$ python -q
>>> import numpy as np
>>> np.set_printoptions(precision=3, suppress=True, linewidth=140)
>>> def tidy(a):
...     return np.round(a, 3) + 0
... 
>>> J = np.loadtxt("x.csv", delimiter=",")
>>> print(J)
[[  2.203   1.323   0.033   2.547   0.982  -1.906   2.264]
 [ -4.833  -3.312  -0.093  -5.553  -2.617   3.764  -4.927]
 [ -7.78   -5.187   0.114  -9.102  -4.173   6.481  -7.65 ]
 [  3.677   2.542   0.169   4.344   1.752  -2.994   3.886]
 [  3.042   1.981   0.057   3.457   1.522  -2.346   2.861]
 [  5.702   3.77    0.051   6.542   2.944  -4.856   5.816]
 [ 16.33   11.047  -0.141  19.017   8.167 -13.749  16.497]
 [ -6.956  -4.77   -0.054  -8.267  -3.393   5.882  -7.006]
 [ -4.374  -2.859   0.009  -4.929  -2.218   3.614  -4.65 ]
 [ 10.662   7.188  -0.013  12.52    5.578  -8.909  10.798]
 [ -5.954  -4.058   0.03   -6.996  -3.109   5.055  -6.1  ]
 [  9.081   5.999   0.015  10.634   4.509  -7.54    9.17 ]
 [  1.756   1.26    0.035   2.108   0.832  -1.324   1.928]
 [  9.691   6.628   0.136  11.26    4.632  -7.947   9.579]
 [  3.262   1.954  -0.027   3.489   1.618  -2.519   3.027]
 [  0.23    0.361  -0.057   0.41    0.348  -0.239   0.369]
 [ -7.178  -4.797   0.056  -8.327  -3.818   5.944  -7.385]
 [ -9.422  -6.165  -0.065 -11.156  -4.585   7.906  -9.389]
 [  1.284   0.644  -0.01    1.585   0.67   -1.085   1.159]
 [  2.036   1.367  -0.098   2.418   0.976  -1.613   2.095]
 [  3.668   2.448  -0.051   4.173   1.704  -2.862   3.567]
 [  5.272   3.613  -0.062   6.311   2.6    -4.457   5.24 ]
 [  0.672   0.215  -0.049   0.906   0.347  -0.461   0.658]
 [  5.164   3.207  -0.109   5.786   2.559  -4.076   5.114]
 [ -3.424  -2.199   0.013  -4.187  -1.601   2.847  -3.386]
 [-13.665  -9.203   0.078 -15.878  -6.779  11.452 -13.596]
 [ -6.025  -3.86   -0.1    -6.992  -2.912   5.058  -5.871]
 [  2.152   1.241   0.057   2.218   1.055  -1.802   1.915]]
>>> tidy(np.linalg.norm(J[2], 1)), tidy(np.linalg.norm(J[2], np.inf))
(np.float64(40.487), np.float64(9.102))
>>> tidy(np.linalg.norm(J, "nuc"))
np.float64(80.904)
>>> tidy(np.linalg.norm(J, 1)), tidy(np.linalg.norm(J, np.inf))
(np.float64(181.112), np.float64(84.948))
